$ python3 -q
>>> import numpy as np
>>> np.set_printoptions(precision=2, suppress=True, linewidth=160, legacy="1.25")
>>> mat = np.load("run1.npy")
>>> print(mat)
[[ 4.  0.  0.]
 [ 0. -3.  0.]
 [ 0. -1. -1.]]
>>> # 2 groups of indices that never mix
>>> vec = np.array([2, -1, 1])
>>> target = mat @ vec
>>> coef, lr = np.zeros(3), 1 / np.linalg.norm(mat, 2) ** 2
>>> for i in range(30):
...     coef -= lr * mat.T @ (mat @ coef - target)
...     if i % 5 == 0: print(i, round(np.linalg.norm(mat @ coef - target), 2))
... 
0 1.43
5 0.74
10 0.55
15 0.42
20 0.31
25 0.23
>>> print(round(float(np.linalg.cond(mat)), 2))
4.24
>>> ev, V = np.linalg.eig(mat)
>>> print(mat @ V[:, 0] - ev[0] * V[:, 0])
[0. 0. 0.]
>>> print(np.sort(np.linalg.eigvals(mat.T)))
[-3. -1.  4.]
>>> print(np.sort(np.linalg.eigvals(np.linalg.inv(mat))))
[-1.   -0.33  0.25]
>>> print(np.linalg.eigvals(mat))
[-1.  4. -3.]
>>> print(round(float(np.linalg.det(mat[::-1])), 2))
-12.0
>>> print(np.einsum("ii->", mat))
0.0
>>> print(np.einsum("ij,ji->", mat, mat))
26.0
>>> print(np.abs(mat).max())
4.0
>>> print(mat.mean(axis=0))
[ 1.33 -1.33 -0.33]
>>> print(np.unravel_index(np.abs(mat).argmax(), mat.shape))
(0, 0)
>>> print(mat.sum(axis=1))
[ 4. -3. -2.]
>>> print(mat.shape)
(3, 3)
>>> print(mat.sum(axis=0))
[ 4. -4. -1.]
>>> print(round(float(np.linalg.norm(mat)), 2))
5.2
>>> print(mat @ mat)
[[16.  0.  0.]
 [ 0.  9.  0.]
 [ 0.  4.  1.]]
>>> print(np.sort(np.abs(np.linalg.eigvals(mat))))
[1. 3. 4.]
>>> print(np.trace(mat))
0.0
>>> print(round(np.linalg.det(mat), 2))
12.0
>>> print(np.linalg.matrix_power(mat, 3))
[[ 64.   0.   0.]
 [  0. -27.   0.]
 [  0. -13.  -1.]]
>>> print((mat + mat.T) / 2)
[[ 4.   0.   0. ]
 [ 0.  -3.  -0.5]
 [ 0.  -0.5 -1. ]]
>>> print((mat - mat.T) / 2)
[[ 0.   0.   0. ]
 [ 0.   0.   0.5]
 [ 0.  -0.5  0. ]]
>>> A = np.array([[-1.7, 0.6, -1.2],
...     [-1.0, 1.9, -0.7],
...     [1.8, 0.0, -0.3],
...     [-0.6, -0.6, -0.6],
...     [-0.9, -0.4, -0.5]])
>>> proj = A @ np.linalg.solve(A.T @ A, A.T)
>>> print(np.allclose(proj @ proj, proj))
True
>>> t = np.radians(120)
>>> Rm = np.eye(3)
>>> Rm[0, 0] = Rm[1, 1] = np.cos(t)
>>> Rm[0, 1], Rm[1, 0] = -np.sin(t), np.sin(t)
>>> print(Rm)
[[-0.5  -0.87  0.  ]
 [ 0.87 -0.5   0.  ]
 [ 0.    0.    1.  ]]
>>> M2 = A @ Rm.T
>>> print(np.linalg.svd(A, compute_uv=False), np.linalg.svd(M2, compute_uv=False))
[3.27 1.87 1.11] [3.27 1.87 1.11]
>>> print(np.abs(M2 - A).max(axis=0))
[2.7  3.72 0.  ]
>>> print(M2)
[[ 0.33 -1.77 -1.2 ]
 [-1.15 -1.82 -0.7 ]
 [-0.9   1.56 -0.3 ]
 [ 0.82 -0.22 -0.6 ]
 [ 0.8  -0.58 -0.5 ]]
>>> u = np.array([0, 4, 6, 1, 4])
>>> E = u[np.abs(np.subtract.outer(np.arange(5), np.arange(5)))]
>>> print(E)
[[0 4 6 1 4]
 [4 0 4 6 1]
 [6 4 0 4 6]
 [1 6 4 0 4]
 [4 1 6 4 0]]
>>> print((E + E.T) / 2)
[[0. 4. 6. 1. 4.]
 [4. 0. 4. 6. 1.]
 [6. 4. 0. 4. 6.]
 [1. 6. 4. 0. 4.]
 [4. 1. 6. 4. 0.]]
>>> print(np.trace(E))
0
>>> print(E @ E)
[[ 69  34  44  64  44]
 [ 34  69  54  24  64]
 [ 44  54 104  54  44]
 [ 64  24  54  69  34]
 [ 44  64  44  34  69]]
>>> print(np.sort(np.abs(np.linalg.eigvals(E))))
[ 0.72  1.84  6.9   8.16 16.18]
>>> rng = np.random.default_rng(2166)
>>> idx = rng.permutation(3)
>>> M2 = mat[:, idx] * rng.choice([-1, 1], 3)
>>> print(M2)
[[ 0. -0. -4.]
 [ 0.  3. -0.]
 [-1.  1. -0.]]
>>> Uu, _, Vh = np.linalg.svd(mat.T @ M2)
>>> print(np.round(Uu @ Vh, 2) + 0)
[[ 0.  0. -1.]
 [ 0. -1.  0.]
 [ 1.  0.  0.]]
>>> print(np.round(np.linalg.lstsq(mat, M2)[0], 2) + 0)
[[ 0.  0. -1.]
 [ 0. -1.  0.]
 [ 1.  0.  0.]]
>>> blk = np.stack([A, 2 * A, A[::-1]])
>>> print(blk.sum(axis=0))
[[-6.   1.4 -4.1]
 [-3.6  5.1 -2.7]
 [ 7.2  0.  -1.2]
 [-2.8  0.1 -2.5]
 [-4.4 -0.6 -2.7]]
>>> print(np.linalg.matrix_rank(blk.reshape(3, -1)))
2
>>> m1 = np.loadtxt("dump.csv", delimiter=",")
>>> print(m1)
[[-0.5  3.5]
 [ 3.5 -0.5]]
>>> ev, V = np.linalg.eig(m1)
>>> print(np.sort(np.linalg.eigvals(m1.T)))
[-4.  3.]
>>> print(ev)
[ 3. -4.]
>>> feats = np.array([[1, -1, -1, 1, 1, -1, -1, 1],
...     [1, -1, 1, -1, -1, 1, -1, 1],
...     [1, 1, 1, 1, -1, -1, -1, -1]])
>>> print(feats)
[[ 1 -1 -1  1  1 -1 -1  1]
 [ 1 -1  1 -1 -1  1 -1  1]
 [ 1  1  1  1 -1 -1 -1 -1]]
>>> vec = np.array([1, 3, 9, 7, 2, 6, 6, -2])
>>> a = np.maximum(feats @ vec, 0)
>>> print(a)
[0 0 8]
>>> print(np.tanh(feats @ vec))
[-1. -1.  1.]
>>> F = np.load("a.npy")
>>> print(F)
[[ 0 -2  4]
 [ 0 -1  4]
 [ 0  0  0]
 [ 0 -1  2]
 [ 0 -1  2]
 [ 0 -1  2]
 [ 0 -1  4]
 [ 0 -1  4]
 [ 0 -2  6]
 [ 0  0  0]
 [ 0  0  0]
 [ 0 -1  2]
 [ 0 -1  2]
 [ 0  0  0]
 [ 0  0  0]
 [ 0  0  0]
 [ 0  0  0]
 [ 0 -1  2]
 [ 0  0  0]]
>>> r = np.linalg.matrix_rank(F)
>>> print(r)
2
>>> ns = np.linalg.svd(F)[2][r:].T
>>> print([int(np.linalg.matrix_rank(F[:, :j + 1])) for j in range(3)])
[0, 1, 2]
>>> print([int(np.linalg.matrix_rank(np.delete(F, i, axis=0))) for i in range(19)])
[2, 2, 2, 2, 2, 2, 2, 2, 2, 2, 2, 2, 2, 2, 2, 2, 2, 2, 2]
>>> print(F @ ns)
[[0.]
 [0.]
 [0.]
 [0.]
 [0.]
 [0.]
 [0.]
 [0.]
 [0.]
 [0.]
 [0.]
 [0.]
 [0.]
 [0.]
 [0.]
 [0.]
 [0.]
 [0.]
 [0.]]
>>> print(np.abs(np.diag(np.linalg.qr(F)[1])) > 1e-9)
[False  True  True]
>>> print(F @ np.linalg.pinv(F) @ F)
[[ 0. -2.  4.]
 [ 0. -1.  4.]
 [ 0.  0.  0.]
 [ 0. -1.  2.]
 [ 0. -1.  2.]
 [ 0. -1.  2.]
 [ 0. -1.  4.]
 [ 0. -1.  4.]
 [ 0. -2.  6.]
 [ 0.  0.  0.]
 [ 0.  0.  0.]
 [ 0. -1.  2.]
 [ 0. -1.  2.]
 [ 0.  0.  0.]
 [ 0.  0.  0.]
 [ 0.  0.  0.]
 [ 0.  0.  0.]
 [ 0. -1.  2.]
 [ 0.  0.  0.]]
